$ ipython --no-banner

In [1]: import numpy as np

In [2]: np.set_printoptions(precision=2, suppress=True, linewidth=200)

In [3]: J = np.load("test17.npy")

In [4]: J
Out[4]: 
array([[ 2,  8, -4, -3],
       [ 8,  2,  8, -4],
       [-4,  8,  2,  8],
       [-3, -4,  8,  2]])

In [5]: evals, evecs = np.linalg.eigh(J)

In [6]: np.unique(evals.round(6) + 0, return_counts=True)[1]
Out[6]: array([1, 1, 1, 1])

In [7]: np.linalg.eigvalsh(J @ J)
Out[7]: array([  5.29, 127.71, 161.3 , 187.7 ])

In [8]: evecs @ np.diag(evals) @ evecs.T
Out[8]: 
array([[ 2.,  8., -4., -3.],
       [ 8.,  2.,  8., -4.],
       [-4.,  8.,  2.,  8.],
       [-3., -4.,  8.,  2.]])

In [9]: (evals > 1e-8).sum(), (evals < -1e-8).sum()
Out[9]: (np.int64(2), np.int64(2))

In [10]: np.linalg.eigvalsh(J + 3 * np.eye(4))
Out[10]: array([-10.7,   0.7,  14.3,  15.7])

In [11]: np.round(evecs.T @ evecs, 2) + 0
Out[11]: 
array([[1., 0., 0., 0.],
       [0., 1., 0., 0.],
       [0., 0., 1., 0.],
       [0., 0., 0., 1.]])

In [12]: J.ravel(order="F")
Out[12]: array([ 2,  8, -4, -3,  8,  2,  8, -4, -4,  8,  2,  8, -3, -4,  8,  2])

In [13]: J.reshape(-1, 2)
Out[13]: 
array([[ 2,  8],
       [-4, -3],
       [ 8,  2],
       [ 8, -4],
       [-4,  8],
       [ 2,  8],
       [-3, -4],
       [ 8,  2]])

In [14]: t3 = J.reshape(4, 2, -1)

In [15]: np.swapaxes(t3, 1, 2)[3]
Out[15]: 
array([[-3,  8],
       [-4,  2]])

In [16]: print(np.einsum("ihd,jhd->hij", t3, t3).shape)
(2, 4, 4)

In [17]: t3[:, 0]
Out[17]: 
array([[ 2,  8],
       [ 8,  2],
       [-4,  8],
       [-3, -4]])

In [18]: print(t3.shape)
(4, 2, 2)
